% ipython --no-banner

In [1]: import numpy as np

In [2]: np.set_printoptions(suppress=True, linewidth=200)

In [3]: tidy = lambda a: np.round(a, 2) + 0

In [4]: data = np.load("w.npy")

In [5]: data
Out[5]: 
array([[  1,  -3,   9, -27],
       [  1,  -2,   4,  -8],
       [  1,  -1,   1,  -1],
       [  1,   0,   0,   0],
       [  1,   1,   1,   1],
       [  1,   2,   4,   8],
       [  1,   3,   9,  27]])

In [6]: A2 = np.c_[data[:, :1] @ np.array([[1]]), np.array([-1, -1, -2, -1, 1, -1, 1])]

In [7]: A2
Out[7]: 
array([[ 1, -1],
       [ 1, -1],
       [ 1, -2],
       [ 1, -1],
       [ 1,  1],
       [ 1, -1],
       [ 1,  1]])

In [8]: tidy(np.linalg.norm(A2 - data @ np.linalg.lstsq(data, A2)[0], axis=0))
Out[8]: array([0.  , 2.02])

In [9]: np.linalg.matrix_rank(A2)
Out[9]: np.int64(2)

In [10]: tidy(np.linalg.norm(np.linalg.qr(data)[0].T @ A2, axis=0) ** 2 / ((A2 ** 2).sum(axis=0) + 1e-12))
Out[10]: array([1.  , 0.59])

In [11]: vec = np.array([6, 8])

In [12]: y = A2 @ vec

In [13]: print(tidy(np.linalg.pinv(A2) @ A2))
[[1. 0.]
 [0. 1.]]

In [14]: rng = np.random.default_rng(3572)

In [15]: y = y + 0.05 * rng.normal(size=7)

In [16]: tidy(y)
Out[16]: array([ -2.01,  -1.98, -10.04,  -1.93,  13.96,  -1.99,  13.98])

In [17]: beta, *_ = np.linalg.lstsq(A2, y)

In [18]: tidy(beta)
Out[18]: array([5.99, 7.99])

In [19]: tidy(np.linalg.norm(y - A2 @ beta))
Out[19]: np.float64(0.09)

In [20]: print(tidy(A2.T @ (y - A2 @ beta)))
[0. 0.]

In [21]: t3 = np.stack([data, 5 * data, data[::-1]])

In [22]: t3.sum(axis=0)
Out[22]: 
array([[   7,  -15,   63, -135],
       [   7,  -10,   28,  -40],
       [   7,   -5,    7,   -5],
       [   7,    0,    0,    0],
       [   7,    5,    7,    5],
       [   7,   10,   28,   40],
       [   7,   15,   63,  135]])

In [23]: np.linalg.matrix_rank(t3.reshape(3, -1))
Out[23]: np.int64(2)

In [24]: M = np.load("sample2.npy")

In [25]: M
Out[25]: 
array([[  3,  -2,  -3,   3],
       [  3,  -5,  -2,   0],
       [  1,  -8,  -2,   0],
       [  0, -11,  -3,  -3],
       [ -3,  -8,  -3,  -5],
       [ -2,  -7,  -4,  -5],
       [ -4, -10,  -5,  -5],
       [ -1, -10,  -6,  -6],
       [  1,  -7,  -3,  -3],
       [  1,  -4,  -1,  -1],
       [ -1,  -1,   2,   0],
       [  0,   0,  -1,   1],
       [  1,   2,  -3,  -2],
       [  4,   2,  -2,  -3],
       [  6,   5,  -3,  -1]])

In [26]: cent = M[[4, 13]].astype(float)

In [27]: for _ in range(5):
    ...:     labels = np.linalg.norm(M[:, None] - cent, axis=-1).argmin(axis=1)
    ...:     cent = np.array([M[labels == j].mean(axis=0) for j in range(2)])
    ...: 

In [28]: labels
Out[28]: array([1, 1, 0, 0, 0, 0, 0, 0, 0, 1, 1, 1, 1, 1, 1])

In [29]: print(tidy(cent))
[[-1.14 -8.71 -3.71 -3.86]
 [ 2.12 -0.38 -1.62 -0.38]]

In [30]: print(np.bincount(labels))
[7 8]

In [31]: tidy(cent[1] - cent[0])
Out[31]: array([3.27, 8.34, 2.09, 3.48])

In [32]: P = M @ np.linalg.solve(M.T @ M, M.T)

In [33]: tidy(np.diag(P))
Out[33]: array([0.59, 0.23, 0.25, 0.28, 0.2 , 0.18, 0.38, 0.27, 0.15, 0.09, 0.13, 0.11, 0.24, 0.4 , 0.49])

In [34]: tidy(np.trace(P))
Out[34]: np.float64(4.0)

In [35]: tidy(P @ M[:, 1])
Out[35]: array([ -2.,  -5.,  -8., -11.,  -8.,  -7., -10., -10.,  -7.,  -4.,  -1.,   0.,   2.,   2.,   5.])

In [36]: A2 = M / np.linalg.norm(M, axis=1, keepdims=True)

In [37]: gram = A2 @ A2.T

In [38]: tidy(np.linalg.norm(A2, axis=1))
Out[38]: array([1., 1., 1., 1., 1., 1., 1., 1., 1., 1., 1., 1., 1., 1., 1.])

In [39]: print(np.argwhere(np.triu(np.abs(gram) > 0.95, 1)))
[[2 3]
 [2 9]
 [3 8]
 [3 9]
 [4 5]
 [4 6]
 [4 7]
 [5 6]
 [5 7]
 [6 7]
 [7 8]
 [8 9]]
